In [1]: import numpy as np

In [2]: np.set_printoptions(precision=1, suppress=True, linewidth=120, sign=" ")

In [3]: feats = np.load("block15.npy")

In [4]: feats
Out[4]: 
array([[-24,  -5,   1,   1,  -2,  -1,   0,  -1,   2,  -5,  -2],
       [ -3, -42,   5,  -4,   2,  -5,  -1,   3,   2,  -2,  -3],
       [  2,  -1,  16,  -5,   3,   0,   1,   3,   4,   3,   1],
       [  0,  -4,   4,  13,  -4,   3,  -4,  -3,  -3,  -4,   2],
       [  4,  -5,   1,  -5, -25,  -3,  -5,   1,  -3,   5,  -2],
       [ -1,  -4,   5,  -2,   4,   4,  -4,  -2,  -2,   1,  -1],
       [ -2,   1,  -3,   5,   5,   4,  18,   0,  -5,   4,   3],
       [ -3,  -3,   5,  -5,  -2,   3,   2, -13,  -4,  -5,  -1],
       [ -1,   0,  -4,   3,  -2,  -5,   3,  -2,  31,  -2,  -5],
       [  5,   1,   1,  -3,  -5,   4,  -4,   5,   3,   2,  -4],
       [  1,   2,   4,  -2,  -2,   2,   3,   1,   5,   3,  27]])

In [5]: round(np.abs(np.linalg.eigvals(feats)).max(), 1)
Out[5]: np.float64(42.4)

In [6]: feats.inv()
---------------------------------------------------------------------------
AttributeError                            Traceback (most recent call last)
Cell In[6], line 1
----> 1 feats.inv()

AttributeError: 'numpy.ndarray' object has no attribute 'inv'

In [7]: np.trace(feats)
Out[7]: np.int64(7)

In [8]: feats @ feats
Out[8]: 
array([[ 560,  333,  -62,   46,  110,   17,   34,   -9,   -8,  103,   28],
       [ 199, 1782, -176,   86, -116,  156,   66, -140,  -20,   99,   41],
       [   0,   18,  239, -163,  -39,  -14,   49,   30,  193,   65,   -6],
       [   3,  125,  120,  173,   72,   61, -101,  -22,  -88,  -46,  123],
       [-143,  339,  -36,   35,  576,   83,   40,   -4,   31, -130,  -24],
       [  78,  141,   82,  -81,  -82,    9, -108,   40,  -40,   57,  -28],
       [  47,  -62,  -18,   98,  -58,  132,  237,   11, -270,  107,  138],
       [  93,  188,   -9,    3,  168,  -12,   41,  167,  -79,  117,   43],
       [ -33,   24, -245,  212,  -15, -171,  150,  -63,  912,  -93, -258],
       [-149,  -72,   40,  -60,  110,   -4,  -52,  -68,  111,  -88, -160],
       [  -4,  -26,  162,  -85,   14,   53,  152,   36,  310,   87,  694]])

In [9]: np.sort(np.abs(np.linalg.eigvals(feats)))
Out[9]: array([  7.5,   8.3,   8.3,  14.8,  19.3,  19.3,  23.7,  23.7,  26.8,  26.8,  42.4])

In [10]: np.linalg.matrix_power(feats, 2)
Out[10]: 
array([[ 560,  333,  -62,   46,  110,   17,   34,   -9,   -8,  103,   28],
       [ 199, 1782, -176,   86, -116,  156,   66, -140,  -20,   99,   41],
       [   0,   18,  239, -163,  -39,  -14,   49,   30,  193,   65,   -6],
       [   3,  125,  120,  173,   72,   61, -101,  -22,  -88,  -46,  123],
       [-143,  339,  -36,   35,  576,   83,   40,   -4,   31, -130,  -24],
       [  78,  141,   82,  -81,  -82,    9, -108,   40,  -40,   57,  -28],
       [  47,  -62,  -18,   98,  -58,  132,  237,   11, -270,  107,  138],
       [  93,  188,   -9,    3,  168,  -12,   41,  167,  -79,  117,   43],
       [ -33,   24, -245,  212,  -15, -171,  150,  -63,  912,  -93, -258],
       [-149,  -72,   40,  -60,  110,   -4,  -52,  -68,  111,  -88, -160],
       [  -4,  -26,  162,  -85,   14,   53,  152,   36,  310,   87,  694]])

In [11]: assert feats == feats.T
---------------------------------------------------------------------------
ValueError                                Traceback (most recent call last)
Cell In[11], line 1
----> 1 assert feats == feats.T

ValueError: The truth value of an array with more than one element is ambiguous. Use a.any() or a.all()

In [12]: Q, V = np.linalg.qr(feats[:, :7])[0], np.linalg.qr(feats[:, 7:])[0]

In [13]: s = np.linalg.svd(Q.T @ V, compute_uv=False)

In [14]: s
Out[14]: array([ 0.9,  0.6,  0.4,  0.2])

In [15]: np.round(np.linalg.norm(feats, "nuc"), 1)
Out[15]: np.float64(238.9)

In [16]: round(np.linalg.norm(feats[7] - feats[0]), 1)
Out[16]: np.float64(26.4)

In [17]: round(np.linalg.norm(feats) ** 2 / np.linalg.norm(feats, 2) ** 2, 1)
Out[17]: np.float64(3.3)

In [18]: np.round(np.linalg.norm(feats, 1), 1), round(float(np.linalg.norm(feats, np.inf)), 1)
Out[18]: (np.float64(68.0), 72.0)

In [19]: np.linalg.norm(feats, axis=1).argmax()
Out[19]: np.int64(1)

In [20]: round(np.linalg.norm(feats[7], 1), 1), round(np.linalg.norm(feats[7], np.inf), 1)
Out[20]: (np.float64(46.0), np.float64(13.0))

In [21]: np.linalg.norm(feats, axis=0)
Out[21]: array([ 25.4,  43.2,  19.8,  17.7,  27.1,  11.4,  20.5,  15.2,  32.9,  11.7,  28.3])

In [22]: J = np.array([[-1, 0, 0, 0, 0],
    ...:     [3, 0, 0, 0, 0],
    ...:     [3, 1, -2, 0, 0],
    ...:     [-3, 0, -2, -3, 0],
    ...:     [-2, -2, 3, 0, -3]])

In [23]: J
Out[23]: 
array([[-1,  0,  0,  0,  0],
       [ 3,  0,  0,  0,  0],
       [ 3,  1, -2,  0,  0],
       [-3,  0, -2, -3,  0],
       [-2, -2,  3,  0, -3]])

In [24]: # null space of dimension 1

In [25]: Uu, s, Vt = np.linalg.svd(J)

In [26]: s.round(1) + 0
Out[26]: array([ 6.4,  5. ,  2.3,  0.9,  0. ])

In [27]: out = Uu[:, :4] @ np.diag(s[:4]) @ Vt[:4]

In [28]: np.linalg.matrix_rank(J, rtol=0.05)
Out[28]: np.int64(4)

In [29]: np.linalg.matrix_rank(out)
Out[29]: np.int64(4)

In [30]: rank = np.linalg.matrix_rank(J)

In [31]: rank
Out[31]: np.int64(4)

In [32]: ns = np.linalg.svd(J)[2][rank:].T

In [33]: np.round(ns @ ns.T, 1) + 0
Out[33]: 
array([[ 0. ,  0. ,  0. ,  0. ,  0. ],
       [ 0. ,  0.7,  0.4, -0.2, -0.1],
       [ 0. ,  0.4,  0.2, -0.1, -0.1],
       [ 0. , -0.2, -0.1,  0.1,  0. ],
       [ 0. , -0.1, -0.1,  0. ,  0. ]])

In [34]: [int(np.linalg.matrix_rank(J[:, :j + 1])) for j in range(5)]
Out[34]: [1, 2, 3, 4, 4]

In [35]: ns[:, 0] / ns[np.abs(ns[:, 0]).round(6).argmax(), 0]
Out[35]: array([-0. ,  1. ,  0.5, -0.3, -0.2])

In [36]: [int(np.linalg.matrix_rank(np.delete(J, i, axis=0))) for i in range(5)]
Out[36]: [4, 4, 3, 3, 3]

In [37]: ns.shape
Out[37]: (5, 1)
